>>> import numpy as np
>>> np.set_printoptions(precision=4, suppress=True, linewidth=100, legacy="1.25")
>>> def rd(a):
...     return np.round(a, 4) + 0
... 
>>> M = np.load("sample8.npy")
>>> M
array([[-0.3, -0.2, -0.2,  1.7,  1. , -0.3, -0.7,  0.8],
       [ 0.9,  0.2,  0.2,  0.7,  0.1, -0.2, -0.1,  0.9],
       [ 0.3,  2. , -1.1,  0.4, -0.4, -0.1,  0.9,  0.4],
       [-1.3, -0.1,  0.6,  0.9, -1. ,  1.3,  0.3, -0.3],
       [-0.2, -0.3, -0.9, -0.7, -0.7, -1.4,  0. ,  0.6]])
>>> rng = np.random.default_rng(55167)
>>> Y = M + rng.integers(-2, 3, (5, 4)) @ rng.integers(-2, 3, (4, 8))
>>> rd(Y)
array([[ 4.7, -1.2,  3.8,  0.7,  1. , -1.3, -4.7, -4.2],
       [ 4.9,  0.2,  3.2,  0.7,  0.1,  6.8,  3.9,  0.9],
       [-3.7,  4. , -3.1,  2.4, -0.4, -1.1, -3.1,  0.4],
       [-0.3,  2.9, -2.4,  3.9, -1. , -0.7,  4.3, -5.3],
       [ 3.8, -2.3,  4.1, -2.7, -0.7, -3.4, -8. , -3.4]])
>>> np.abs(Y - M).sum(axis=1)
array([21., 18., 15., 21., 27.])
>>> rd(Y - M)
array([[ 5., -1.,  4., -1.,  0., -1., -4., -5.],
       [ 4.,  0.,  3.,  0.,  0.,  7.,  4.,  0.],
       [-4.,  2., -2.,  2.,  0., -1., -4.,  0.],
       [ 1.,  3., -3.,  3.,  0., -2.,  4., -5.],
       [ 4., -2.,  5., -2.,  0., -2., -8., -4.]])
>>> U, sv, VT = np.linalg.svd(M, full_matrices=False)
>>> np.abs(U[:, 0]).round(6).argmax()
3
>>> rd(np.sqrt((sv ** 2).sum())), rd(np.linalg.norm(M))
(4.9102, 4.9102)
>>> rd(sv)
array([2.8414, 2.518 , 2.4666, 1.6217, 0.991 ])
>>> rd(U.T @ U)
array([[1., 0., 0., 0., 0.],
       [0., 1., 0., 0., 0.],
       [0., 0., 1., 0., 0.],
       [0., 0., 0., 1., 0.],
       [0., 0., 0., 0., 1.]])
>>> rd(VT @ VT.T)
array([[1., 0., 0., 0., 0.],
       [0., 1., 0., 0., 0.],
       [0., 0., 1., 0., 0.],
       [0., 0., 0., 1., 0.],
       [0., 0., 0., 0., 1.]])
>>> U.shape, sv.shape, VT.shape
((5, 5), (5,), (5, 8))
>>> rd(np.cumsum(sv ** 2) / np.sum(sv ** 2))
array([0.3349, 0.5978, 0.8502, 0.9593, 1.    ])
